$ ipython --no-banner

In [1]: import numpy as np

In [2]: import numpy.linalg as la

In [3]: np.set_printoptions(suppress=True, linewidth=200)

In [4]: arr = np.load("block2.npy")

In [5]: arr
Out[5]: 
array([[-3., -1.,  1., -1.],
       [ 0., -2.,  1.,  1.],
       [-4., -1.,  2., -1.],
       [ 4.,  1., -5., -2.]])

In [6]: def softmax(z):
   ...:     e = np.exp(z - z.max(axis=-1, keepdims=True))
   ...:     return e / e.sum(axis=-1, keepdims=True)
   ...: 

In [7]: np.round(softmax(10 * arr[1]), 3) + 0
Out[7]: array([0. , 0. , 0.5, 0.5])

In [8]: np.round(softmax(arr).sum(axis=1), 3)
Out[8]: array([1., 1., 1., 1.])

In [9]: S = arr @ arr.T / np.sqrt(4)

In [10]: softmax(S).round(6).argmax(axis=1)
Out[10]: array([2, 1, 2, 3])

In [11]: np.round(np.sort(np.abs(la.eigvals(arr))), 3)
Out[11]: array([1., 1., 2., 3.])

In [12]: round(np.abs(la.eigvals(arr)).max(), 3)
Out[12]: np.float64(3.0)

In [13]: round(float(la.det(arr)), 3)
Out[13]: -6.0

In [14]: arr @ arr
Out[14]: 
array([[ 1.,  3.,  3.,  3.],
       [ 0.,  4., -5., -5.],
       [ 0.,  3.,  4.,  3.],
       [ 0., -3.,  5.,  6.]])

In [15]: np.trace(arr)
Out[15]: np.float64(-5.0)

In [16]: (arr - arr.T) / 2
Out[16]: 
array([[ 0. , -0.5,  2.5, -2.5],
       [ 0.5,  0. ,  1. ,  0. ],
       [-2.5, -1. ,  0. ,  2. ],
       [ 2.5,  0. , -2. ,  0. ]])

In [17]: np.allclose(arr, arr.T)
Out[17]: False

In [18]: feats = np.maximum(np.array([[2], [0], [2], [0], [2], [2], [1], [2], [0], [0], [0], [1], [1]]) @ np.array([[-5, 1, 1, 6, -4]]) + np.array([1, -1, -2, 0, -2]), 0)

In [19]: feats
Out[19]: 
array([[ 0,  1,  0, 12,  0],
       [ 1,  0,  0,  0,  0],
       [ 0,  1,  0, 12,  0],
       [ 1,  0,  0,  0,  0],
       [ 0,  1,  0, 12,  0],
       [ 0,  1,  0, 12,  0],
       [ 0,  0,  0,  6,  0],
       [ 0,  1,  0, 12,  0],
       [ 1,  0,  0,  0,  0],
       [ 1,  0,  0,  0,  0],
       [ 1,  0,  0,  0,  0],
       [ 0,  0,  0,  6,  0],
       [ 0,  0,  0,  6,  0]])

In [20]: U, sv, vt = la.svd(feats)

In [21]: evecs = vt[:(sv > 1e-8).sum()]

In [22]: rng = np.random.default_rng(9614)

In [23]: vec = feats[4] + 5 * feats[6] + rng.integers(2) * np.eye(5)[3]

In [24]: vec
Out[24]: array([ 0.,  1.,  0., 43.,  0.])

In [25]: np.diag(evecs.T @ evecs)
Out[25]: array([1., 1., 0., 1., 0.])

In [26]: la.matrix_rank(np.vstack([feats, vec]))
Out[26]: np.int64(3)

In [27]: feats.sum(axis=1)
Out[27]: array([13,  1, 13,  1, 13, 13,  6, 13,  1,  1,  1,  6,  6])

In [28]: la.matrix_rank(feats)
Out[28]: np.int64(3)

In [29]: np.abs(feats).max()
Out[29]: np.int64(12)

In [30]: np.count_nonzero(feats)
Out[30]: np.int64(18)

In [31]: np.diff(feats, axis=0)
Out[31]: 
array([[  1,  -1,   0, -12,   0],
       [ -1,   1,   0,  12,   0],
       [  1,  -1,   0, -12,   0],
       [ -1,   1,   0,  12,   0],
       [  0,   0,   0,   0,   0],
       [  0,  -1,   0,  -6,   0],
       [  0,   1,   0,   6,   0],
       [  1,  -1,   0, -12,   0],
       [  0,   0,   0,   0,   0],
       [  0,   0,   0,   0,   0],
       [ -1,   0,   0,   6,   0],
       [  0,   0,   0,   0,   0]])

In [32]: U, sv, vt = la.svd(feats)

In [33]: np.argmax(sv[:-1] / (sv[1:] + 1e-6)) + 1
Out[33]: np.int64(3)

In [34]: M2 = U[:, :3] @ np.diag(sv[:3]) @ vt[:3]

In [35]: round(la.norm(feats - M2) / la.norm(feats), 3)
Out[35]: np.float64(0.0)

In [36]: M2.round(3) + 0
Out[36]: 
array([[ 0.,  1.,  0., 12.,  0.],
       [ 1.,  0.,  0.,  0.,  0.],
       [ 0.,  1.,  0., 12.,  0.],
       [ 1.,  0.,  0.,  0.,  0.],
       [ 0.,  1.,  0., 12.,  0.],
       [ 0.,  1.,  0., 12.,  0.],
       [ 0.,  0.,  0.,  6.,  0.],
       [ 0.,  1.,  0., 12.,  0.],
       [ 1.,  0.,  0.,  0.,  0.],
       [ 1.,  0.,  0.,  0.,  0.],
       [ 1.,  0.,  0.,  0.,  0.],
       [ 0.,  0.,  0.,  6.,  0.],
       [ 0.,  0.,  0.,  6.,  0.]])

In [37]: np.unique(feats.round(6), axis=0).shape
Out[37]: (3, 5)

In [38]: round(float(np.trace(la.pinv(feats) @ feats)), 3)
Out[38]: 3.0

In [39]: np.allclose(feats[:-1].T @ la.lstsq(feats[:-1].T, feats[-1])[0], feats[-1])
Out[39]: True

In [40]: la.lstsq(feats[:-1].T, feats[-1])[2]
Out[40]: np.int32(3)

In [41]: np.abs(np.diag(la.qr(feats)[1])) > 1e-9
Out[41]: array([ True,  True, False,  True, False])
